% python3 -q
>>> import numpy as np
>>> np.set_printoptions(precision=2, suppress=True, linewidth=200, legacy="1.25")
>>> rd = lambda a: np.round(a, 2) + 0
>>> data = np.array([[1, 0, 0], [2, 1, 2], [2, 1, 2]])
>>> r = np.linalg.matrix_rank(data)
>>> print(r)
2
>>> N = np.linalg.svd(data)[2][r:].T
>>> print(np.allclose(data @ N, 0))
True
>>> print([int(np.linalg.matrix_rank(np.delete(data, i, axis=0))) for i in range(3)])
[1, 2, 2]
>>> print(rd(N @ N.T))
[[ 0.   0.   0. ]
 [ 0.   0.8 -0.4]
 [ 0.  -0.4  0.2]]
>>> print([int(np.linalg.matrix_rank(data[:i])) for i in range(1, len(data) + 1)])
[1, 2, 2]
>>> Uu, s, vt = np.linalg.svd(data)
>>> print(np.argmax(s[:-1] / (s[1:] + 1e-6)) + 1)
2
>>> print(rd(s))
[4.3  0.74 0.  ]
>>> M2 = Uu[:, :2] @ np.diag(s[:2]) @ vt[:2]
>>> print(np.linalg.matrix_rank(M2))
2
>>> T = np.stack([data, -3 * data, data[::-1]])
>>> print(np.linalg.matrix_rank(T))
[2 2 2]
>>> print(np.linalg.matrix_rank(T.reshape(3, -1)))
2
>>> vec = np.array([0, 1, 3])
>>> h = np.maximum(data @ vec, 0)
>>> print(np.maximum(data @ vec, 0) - np.maximum(-data @ vec, 0))
[0 7 7]
>>> print(h)
[0 7 7]
>>> print(np.maximum(data @ (3 * vec), 0))
[ 0 21 21]
>>> print(data.T @ h)
[28 14 28]
>>> m1 = np.loadtxt("dump.csv", delimiter=",")
>>> print(m1)
[[0. 0. 3. 1. 2. 0. 1.]
 [1. 3. 3. 0. 2. 3. 2.]
 [3. 0. 1. 3. 3. 0. 2.]
 [1. 3. 3. 0. 2. 3. 2.]
 [0. 1. 1. 1. 2. 0. 1.]]
>>> Uu, s, vt = np.linalg.svd(m1)
>>> print(np.argmax(s[:-1] / (s[1:] + 1e-6)) + 1)
4
>>> M2 = Uu[:, :4] @ np.diag(s[:4]) @ vt[:4]
>>> print(np.linalg.matrix_rank(M2))
4
>>> print(np.linalg.matrix_rank(m1, rtol=0.05))
4
>>> print(rd(np.abs(m1 - M2).max()))
0.0
>>> E = np.load("test2.npy")
>>> print(E)
[[-0.6   1.64  4.86  0.6   4.82  0.7  -0.15  0.84]
 [ 0.97 -1.14  2.21  1.38 -2.88 -0.88  0.15  4.87]
 [-1.4  -0.49  2.65  0.4  -2.72  7.39 -2.1  -0.77]
 [ 3.92 -1.23 -0.5   1.11 -0.24  3.27  3.41  1.79]
 [ 1.51  2.39  0.97  5.39 -1.89 -0.06  1.08 -1.45]
 [-2.49 -1.13 -4.07  3.71  1.2   3.11 -2.71  3.62]
 [ 0.4   5.89 -2.6   0.06 -2.71  0.32  1.28  0.86]
 [-4.16 -0.72 -1.34  1.48 -0.53  0.59  4.82  1.96]]
>>> print(rd(np.linalg.norm(E, "nuc")))
56.95
>>> print(rd(np.linalg.norm(E[6] - E[1])))
9.67
>>> print(rd(np.linalg.norm(E[6], 1)), rd(np.linalg.norm(E[6], np.inf)))
14.12 5.89
>>> print(rd(np.linalg.norm(E, axis=1)))
[7.17 6.47 8.74 6.63 6.7  8.33 7.17 7.04]
>>> print(rd(np.linalg.norm(E) ** 2 / np.linalg.norm(E, 2) ** 2))
4.29
>>> print(np.linalg.norm(E, axis=1).argmax())
2
>>> print(rd(np.linalg.norm(E, 2)))
10.0
